>>> import numpy as np
>>> np.set_printoptions(precision=1, suppress=True, linewidth=100)
>>> arr = np.loadtxt("arr.csv", delimiter=",")
>>> arr
array([[ 1., -2.,  4., -8.],
       [ 1., -1.,  1., -1.],
       [ 1.,  0.,  0.,  0.]])
>>> Y = arr / np.linalg.norm(arr, axis=1, keepdims=True)
>>> G = Y @ Y.T
>>> np.linalg.norm(Y, axis=1)
array([1., 1., 1.])
>>> G
array([[1. , 0.8, 0.1],
       [0.8, 1. , 0.5],
       [0.1, 0.5, 1. ]])
>>> np.argwhere(np.triu(np.abs(G) > 0.95, 1))
array([], shape=(0, 2), dtype=int64)
>>> G[0]
array([1. , 0.8, 0.1])
>>> (G - 2 * np.eye(3)).round(6).argmax(axis=1)
array([1, 0, 1])
>>> (np.abs(G) > 0.9).astype(int)
array([[1, 0, 0],
       [0, 1, 0],
       [0, 0, 1]])
>>> x0 = np.array([-2, 0, -3, 2])
>>> (arr @ x0).argmax()
np.int64(2)
>>> arr @ np.eye(4)[3]
array([-8., -1.,  0.])
>>> np.sign((arr @ x0).round(6))
array([-1., -1., -1.])
>>> np.einsum("ij,j->i", arr, x0)
array([-30.,  -7.,  -2.])
>>> np.linalg.norm(arr @ x0) <= np.linalg.norm(arr, 2) * np.linalg.norm(x0) + 1e-9
np.True_
>>> arr @ np.ones(4)
array([-5.,  0.,  1.])
>>> Y = np.array([[-3, -2, -2], [3, -2, 1], [-3, 0, -1], [1, 0, 3]])
>>> np.einsum("ij->j", arr)
array([ 3., -3.,  5., -9.])
>>> np.linalg.matrix_rank(arr @ Y)
np.int64(3)
>>> np.einsum("ij,ij->i", arr, arr)
array([85.,  4.,  1.])
>>> x0 = np.array([2, 0, 3, 1])
>>> h = np.maximum(arr @ x0, 0)
>>> np.flatnonzero(h > 1e-9)
array([0, 1, 2])
>>> arr * (h > 1e-9)[:, None]
array([[ 1., -2.,  4., -8.],
       [ 1., -1.,  1., -1.],
       [ 1.,  0.,  0.,  0.]])
>>> arr.reshape(2, -1)
array([[ 1., -2.,  4., -8.,  1., -1.],
       [ 1., -1.,  1.,  0.,  0.,  0.]])
>>> arr.ravel(order="F")
array([ 1.,  1.,  1., -2., -1.,  0.,  4.,  1.,  0., -8., -1.,  0.])
>>> t3 = arr.reshape(3, 2, -1)
>>> t3.transpose(1, 0, 2)
array([[[ 1., -2.],
        [ 1., -1.],
        [ 1.,  0.]],

       [[ 4., -8.],
        [ 1., -1.],
        [ 0.,  0.]]])
>>> E = np.load("m.npy")
>>> E
array([[1. , 0.5, 0.2, 0.1],
       [0.5, 1. , 0.5, 0.2],
       [0.2, 0.5, 1. , 0.5],
       [0.1, 0.2, 0.5, 1. ]])
>>> def softmax(z):
...     e = np.exp(z - z.max(axis=-1, keepdims=True))
...     return e / e.sum(axis=-1, keepdims=True)
... 
>>> softmax(E).sum(axis=1)
array([1., 1., 1., 1.])
>>> softmax(E[0])
array([0.4, 0.2, 0.2, 0.2])
>>> np.round(softmax(10 * E[0]), 1) + 0
array([1., 0., 0., 0.])
>>> softmax(E[0] + 5)
array([0.4, 0.2, 0.2, 0.2])
>>> S = E @ E.T / np.sqrt(4)
>>> softmax(S)[0] @ E
array([0.5, 0.6, 0.5, 0.4])
>>> softmax(S + np.triu(np.full(S.shape, -np.inf), 1))
array([[1. , 0. , 0. , 0. ],
       [0.4, 0.6, 0. , 0. ],
       [0.3, 0.3, 0.4, 0. ],
       [0.2, 0.2, 0.3, 0.3]])
>>> rng = np.random.default_rng(623)
>>> Y = E + rng.integers(-2, 3, (4, 1)) @ rng.integers(-2, 3, (1, 4))
>>> Y
array([[ 2. ,  2.5,  0.2,  2.1],
       [-1.5, -3. ,  0.5, -3.8],
       [ 1.2,  2.5,  1. ,  2.5],
       [ 2.1,  4.2,  0.5,  5. ]])
>>> np.linalg.matrix_rank(Y - E, tol=1e-8)
np.int64(1)
>>> np.abs(Y - E).sum(axis=1)
array([ 5., 10.,  5., 10.])
>>> Y = E / np.sqrt((E ** 2).mean(axis=1, keepdims=True))
>>> Y[3]
array([0.2, 0.4, 0.9, 1.8])
>>> np.linalg.norm(Y, axis=1)
array([2., 2., 2., 2.])
>>> np.linalg.matrix_rank(Y) == np.linalg.matrix_rank(E)
np.True_
